$ ipython --no-banner

In [1]: import numpy as np

In [2]: import numpy.linalg as la

In [3]: np.set_printoptions(precision=3, suppress=True, linewidth=120, legacy="1.25")

In [4]: J = np.load("arr.npy")

In [5]: J
Out[5]: 
array([[5.016, 6.034, 6.014],
       [5.008, 5.973, 5.983],
       [5.011, 6.01 , 6.   ],
       [4.987, 6.013, 6.011],
       [4.956, 5.959, 6.018],
       [4.978, 6.032, 6.   ],
       [4.994, 5.984, 5.982],
       [4.995, 5.994, 5.993],
       [5.015, 5.983, 6.018],
       [5.015, 5.98 , 6.021],
       [4.977, 5.993, 5.994],
       [5.022, 6.018, 6.005],
       [4.985, 6.   , 6.001],
       [3.98 , 3.991, 8.995],
       [3.995, 3.988, 8.99 ],
       [3.987, 4.035, 8.987],
       [4.025, 3.978, 8.99 ],
       [4.029, 3.996, 9.04 ],
       [4.009, 4.016, 9.016],
       [4.024, 3.984, 9.017],
       [4.035, 4.007, 9.009],
       [4.033, 3.977, 8.998],
       [3.995, 3.97 , 9.001],
       [4.003, 4.018, 9.036],
       [4.046, 3.995, 9.025],
       [4.011, 4.015, 8.943]])

In [6]: Z = J[[3, 12]].astype(float)

In [7]: for _ in range(6):
   ...:     z = la.norm(J[:, None] - Z, axis=-1).argmin(axis=1)
   ...:     Z = np.array([J[z == j].mean(axis=0) for j in range(2)])
   ...: 

In [8]: z
Out[8]: array([1, 1, 1, 1, 1, 1, 1, 1, 1, 1, 1, 1, 1, 0, 0, 0, 0, 0, 0, 0, 0, 0, 0, 0, 0, 0])

In [9]: Z
Out[9]: 
array([[4.013, 3.998, 9.004],
       [4.997, 5.998, 6.003]])

In [10]: mat = np.load("block12.npy")

In [11]: mat
Out[11]: 
array([[0, 5, 2, 1, 4, 2, 3],
       [0, 6, 5, 3, 2, 4, 3],
       [2, 6, 6, 3, 2, 4, 5],
       [1, 1, 0, 3, 1, 1, 3],
       [0, 5, 3, 4, 2, 2, 6],
       [1, 6, 8, 7, 0, 5, 4],
       [0, 0, 0, 0, 0, 0, 0],
       [1, 1, 2, 2, 0, 2, 0],
       [0, 7, 5, 3, 4, 3, 4],
       [0, 5, 2, 1, 4, 2, 3],
       [0, 4, 3, 3, 2, 1, 4],
       [0, 3, 2, 0, 2, 2, 0],
       [3, 7, 6, 6, 3, 5, 8],
       [0, 2, 3, 2, 0, 1, 1],
       [0, 3, 2, 0, 2, 2, 0],
       [2, 0, 1, 0, 0, 0, 2],
       [0, 0, 0, 0, 0, 0, 0],
       [0, 2, 3, 2, 0, 1, 1]])

In [12]: # rows 0 and 9 are equal

In [13]: Xs = mat - mat.mean(axis=0)

In [14]: V = la.svd(Xs)[2][:6]

In [15]: A2 = Xs - Xs @ V.T @ V

In [16]: (Xs @ V.T).std(axis=0)
Out[16]: array([4.297, 1.801, 1.487, 0.832, 0.592, 0.284])

In [17]: la.norm(A2, axis=1).round(6).argmax()
Out[17]: 0

In [18]: round(float(la.norm(A2) / la.norm(Xs)), 3)
Out[18]: 0.0
